$ python3 -q
>>> import numpy as np
>>> import numpy.linalg as la
>>> np.set_printoptions(suppress=True, linewidth=100)
>>> X = np.loadtxt("test9.csv", delimiter=",")
>>> print(X)
[[-0.9   0.1   0.6 ]
 [-0.9   0.09  0.61]
 [-0.04  0.01 -0.02]
 [ 0.92 -0.05 -0.6 ]
 [ 2.69 -0.3  -1.79]
 [ 1.78 -0.21 -1.17]
 [-2.68  0.3   1.76]
 [ 2.72 -0.32 -1.83]
 [-1.79  0.21  1.21]
 [-2.72  0.31  1.79]
 [ 1.8  -0.2  -1.22]
 [ 0.92 -0.12 -0.63]
 [ 1.81 -0.17 -1.18]
 [-1.78  0.14  1.24]
 [ 0.9  -0.1  -0.64]
 [-1.8   0.22  1.2 ]
 [-2.71  0.27  1.82]]
>>> B = np.c_[X[:, :2] @ np.array([[-2, -3], [3, -3]]), np.array([-4, -2, 0, -2, 2, -4, -4, 4, -3, 5, -5, -5, 1, 3, 3, 1, -1])]
>>> print(B.round(2))
[[ 2.1   2.4  -4.  ]
 [ 2.07  2.43 -2.  ]
 [ 0.11  0.09  0.  ]
 [-1.99 -2.61 -2.  ]
 [-6.28 -7.17  2.  ]
 [-4.19 -4.71 -4.  ]
 [ 6.26  7.14 -4.  ]
 [-6.4  -7.2   4.  ]
 [ 4.21  4.74 -3.  ]
 [ 6.37  7.23  5.  ]
 [-4.2  -4.8  -5.  ]
 [-2.2  -2.4  -5.  ]
 [-4.13 -4.92  1.  ]
 [ 3.98  4.92  3.  ]
 [-2.1  -2.4   3.  ]
 [ 4.26  4.74  1.  ]
 [ 6.23  7.32 -1.  ]]
>>> print(la.matrix_rank(np.c_[X, B]))
4
>>> print(la.matrix_rank(B))
3
>>> print(np.round(la.lstsq(X, B[:, 0])[0], 2) + 0)
[-2.  3.  0.]
>>> x0 = np.array([-2, 2, 1])
>>> target = X @ x0
>>> print(np.round(la.pinv(X) @ X, 2) + 0)
[[1. 0. 0.]
 [0. 1. 0.]
 [0. 0. 1.]]
>>> print(np.round(la.solve(X.T @ X, X.T @ target), 2))
[-2.  2.  1.]
>>> rng = np.random.default_rng(14280)
>>> target = target + 0.02 * rng.normal(size=17)
>>> print(target.round(2))
[ 2.61  2.56  0.12 -2.51 -7.79 -5.14  7.72 -7.92  5.2   7.82 -5.2  -2.72 -5.13  5.1  -2.63  5.22
  7.76]
>>> b, *_ = la.lstsq(X, target)
>>> print(b.round())
[-2.  2.  1.]
>>> print(round(la.norm(target - X @ b), 2))
0.08
>>> print(b.round(2))
[-2.02  2.09  0.94]
>>> Xc = X - X.mean(axis=0)
>>> vecs = la.svd(Xc)[2][:1]
>>> B = Xc - Xc @ vecs.T @ vecs
>>> print(round(float(la.norm(B) / la.norm(Xc)), 2))
0.01
>>> print(np.round(B.std(axis=0), 2))
[0.01 0.02 0.02]
>>> print(np.round(np.diag(vecs.T @ vecs), 2))
[0.69 0.01 0.31]
>>> print(np.round((Xc @ vecs.T).std(axis=0), 2))
[2.26]
>>> print(la.norm(B, axis=1).round(6).argmax())
13
